In [1]: import numpy as np

In [2]: np.set_printoptions(precision=2, suppress=True, linewidth=160)

In [3]: rng = np.random.default_rng(84)

In [4]: idx = rng.integers(0, 3, 9)

In [5]: M = (idx[:, None] == idx) * -2 + np.eye(9)

In [6]: M
Out[6]: 
array([[-1.,  0.,  0.,  0., -2.,  0., -2.,  0., -2.],
       [ 0., -1.,  0., -2.,  0., -2.,  0., -2.,  0.],
       [ 0.,  0., -1.,  0.,  0.,  0.,  0.,  0.,  0.],
       [ 0., -2.,  0., -1.,  0., -2.,  0., -2.,  0.],
       [-2.,  0.,  0.,  0., -1.,  0., -2.,  0., -2.],
       [ 0., -2.,  0., -2.,  0., -1.,  0., -2.,  0.],
       [-2.,  0.,  0.,  0., -2.,  0., -1.,  0., -2.],
       [ 0., -2.,  0., -2.,  0., -2.,  0., -1.,  0.],
       [-2.,  0.,  0.,  0., -2.,  0., -2.,  0., -1.]])

In [7]: # symmetric, so the eigenvalues are real

In [8]: idx = rng.permutation(9)

In [9]: Y = M[:, idx] * rng.choice([-1, 1], 9)

In [10]: Y
Out[10]: 
array([[-2., -0., -0., -0., -0., -2., -0.,  1.,  2.],
       [ 0.,  2.,  2.,  1., -0.,  0.,  2., -0., -0.],
       [ 0., -0., -0., -0.,  1.,  0., -0., -0., -0.],
       [ 0.,  2.,  2.,  2., -0.,  0.,  1., -0., -0.],
       [-1., -0., -0., -0., -0., -2., -0.,  2.,  2.],
       [ 0.,  2.,  1.,  2., -0.,  0.,  2., -0., -0.],
       [-2., -0., -0., -0., -0., -2., -0.,  2.,  1.],
       [ 0.,  1.,  2.,  2., -0.,  0.,  2., -0., -0.],
       [-2., -0., -0., -0., -0., -1., -0.,  2.,  2.]])

In [11]: left, _, Vh = np.linalg.svd(M.T @ Y)

In [12]: np.round(np.linalg.lstsq(M, Y)[0], 2) + 0
Out[12]: 
array([[ 0.,  0.,  0.,  0.,  0.,  0.,  0., -1.,  0.],
       [ 0.,  0.,  0., -1.,  0.,  0.,  0.,  0.,  0.],
       [ 0.,  0.,  0.,  0., -1.,  0.,  0.,  0.,  0.],
       [ 0.,  0.,  0.,  0.,  0.,  0., -1.,  0.,  0.],
       [ 1.,  0.,  0.,  0.,  0.,  0.,  0.,  0.,  0.],
       [ 0.,  0., -1.,  0.,  0.,  0.,  0.,  0.,  0.],
       [ 0.,  0.,  0.,  0.,  0.,  0.,  0.,  0., -1.],
       [ 0., -1.,  0.,  0.,  0.,  0.,  0.,  0.,  0.],
       [ 0.,  0.,  0.,  0.,  0.,  1.,  0.,  0.,  0.]])

In [13]: idx
Out[13]: array([4, 7, 5, 1, 2, 8, 3, 0, 6])
